% python3 -q
>>> import numpy as np
>>> np.set_printoptions(suppress=True, linewidth=160)
>>> rnd = lambda a: np.round(a, 1) + 0
>>> Q, _ = np.linalg.qr(np.array([[1.4, 0.3, -0.6], [-0.2, -0.4, 0.4], [1.2, 0.7, 0.5]]))
>>> V, _ = np.linalg.qr(np.array([[1.5, -0.5, -0.6, 1.1, 0.8, -0.9, -0.2, 0.8, 0.3],
...     [-0.5, -1.8, -1.2, 0.7, 0.0, -1.0, -0.6, -0.9, 1.7],
...     [-0.3, 0.9, -0.8, 0.8, -1.4, -0.5, 0.3, 0.2, -0.7],
...     [0.0, 0.3, -1.6, 2.1, -1.3, -0.4, 0.5, -1.7, 1.0],
...     [0.1, -1.1, 1.2, 1.2, -0.3, -1.4, 0.3, 2.5, 0.3],
...     [-1.9, 0.9, -0.3, -0.5, 1.7, -1.1, 0.4, 1.5, 0.2],
...     [1.3, 0.2, 0.8, -0.2, -0.1, 0.6, 0.7, 1.9, -1.9],
...     [0.1, -0.1, 0.4, 0.4, 1.3, -0.7, -0.7, -0.3, -2.1],
...     [0.3, 2.0, 2.0, -0.6, -1.0, 0.1, 2.1, -1.0, 0.8]]))
>>> sv = 20 * 0.9 ** np.arange(3)
>>> data = Q[:, :3] * sv @ V[:3]
>>> rnd(data)
array([[  5.7,   5.2,   7.8,   3.6,  -4.3,  14.3,   0.2,  -1.5,  -0.3],
       [ -2.1,  10.1,  -3.4,  -3. ,   0.2,  -0.5,   8.9,  -8.8,  -2.8],
       [  9.4,  -1.5,  -0.3,  -1.4, -10.9,  -2.2,   2.9,  -0.4,  10.4]])
>>> f, r1 = data[1], data[0]
>>> rnd(f @ f)
np.float64(293.3)
>>> pr = (f @ r1) / (f @ f) * f
>>> np.linalg.matrix_rank(np.outer(f, r1))
np.int64(1)
>>> rnd((r1 - pr) @ f)
np.float64(0.0)
>>> rnd(r1 - pr)
array([ 5.7,  4.8,  7.9,  3.7, -4.3, 14.3, -0.2, -1.2, -0.2])
>>> G = data.T @ data
>>> rnd(np.linalg.eigvalsh(G)[::-1])
array([400. , 324. , 262.4,   0. ,   0. ,   0. ,   0. ,   0. ,   0. ])
>>> rnd(np.trace(G)), rnd((data ** 2).sum())
(np.float64(986.4), np.float64(986.4))
>>> rnd(np.linalg.svd(data, compute_uv=False) ** 2)
array([400. , 324. , 262.4])
>>> np.linalg.matrix_rank(G)
np.int64(3)
>>> def softmax(z):
...     e = np.exp(z - z.max(axis=-1, keepdims=True))
...     return e / e.sum(axis=-1, keepdims=True)
... 
>>> rnd(softmax(data).sum(axis=1))
array([1., 1., 1.])
>>> rnd(softmax(data[2] + -2))
array([0.3, 0. , 0. , 0. , 0. , 0. , 0. , 0. , 0.7])
>>> S = data @ data.T / np.sqrt(9)
>>> softmax(S).round(6).argmax(axis=1)
array([0, 1, 2])
>>> rnd(softmax(S))
array([[1., 0., 0.],
       [0., 1., 0.],
       [0., 0., 1.]])
>>> E = np.load("arr.npy")
>>> E
array([[1, 0, 0],
       [0, 0, 0],
       [0, 0, 0],
       [0, 1, 0],
       [0, 0, 0]])
>>> np.allclose(E[:-1].T @ np.linalg.lstsq(E[:-1].T, E[-1])[0], E[-1])
True
>>> np.abs(np.diag(np.linalg.qr(E)[1])) > 1e-9
array([ True,  True, False])
>>> rnd(E @ np.linalg.pinv(E) @ E)
array([[1., 0., 0.],
       [0., 0., 0.],
       [0., 0., 0.],
       [0., 1., 0.],
       [0., 0., 0.]])
>>> rnd(np.trace(np.linalg.pinv(E) @ E))
np.float64(2.0)
>>> np.unique(E.round(6), axis=0).shape
(3, 3)
>>> rnd(np.linalg.norm(E, axis=0))
array([1., 1., 0.])
>>> rnd(np.linalg.pinv(E))
array([[1., 0., 0., 0., 0.],
       [0., 0., 0., 1., 0.],
       [0., 0., 0., 0., 0.]])
>>> E.T @ E
array([[1, 0, 0],
       [0, 1, 0],
       [0, 0, 0]])
>>> feats = np.load("case3.npy")
>>> feats
array([[-2,  0,  0,  0,  0,  0,  0,  0],
       [ 0, -4,  0,  0,  0,  0,  0,  0],
       [ 0,  0, -2,  0,  0,  0,  0,  0],
       [ 0,  0,  0, -4,  0,  0,  0,  0],
       [ 0,  0,  0,  0, -8,  0,  0,  0],
       [ 0,  0,  0,  0,  0, -9,  0,  0],
       [ 0,  0,  0,  0,  0,  0, -3,  0],
       [ 0,  0,  0,  0,  0,  0,  0, -6]])
>>> rng = np.random.default_rng(15)
>>> A2 = feats + rng.integers(-2, 3, (8, 3)) @ rng.integers(-2, 3, (3, 8))
>>> A2
array([[ -5,  -2,  -1,   5,   1,  -4,   5,   8],
       [ -5,  -2,   1,   3,   7,  -4,   3,   0],
       [  4,   2,  -2,   0,   0,   2,  -4,  -6],
       [ -6,   0,   2, -10,   2,   0,   2,   0],
       [ -5,  -1,   0,   3,  -5,  -4,   5,   6],
       [  1,  -1,   0,  -3,  -3,  -7,  -1,   0],
       [ -2,  -1,   1,  -6,  -2,   2,  -3,   0],
       [  4,   0,  -2,   8,   0,  -2,   0,  -4]])
>>> rnd(np.linalg.svd(A2 - feats, compute_uv=False))
array([20. , 14.6,  9.7,  0. ,  0. ,  0. ,  0. ,  0. ])
>>> np.abs(A2 - feats).sum(axis=1)
array([29, 25, 18, 18, 27, 11, 14, 18])
>>> np.linalg.matrix_rank(A2 - feats, tol=1e-8)
np.int64(3)
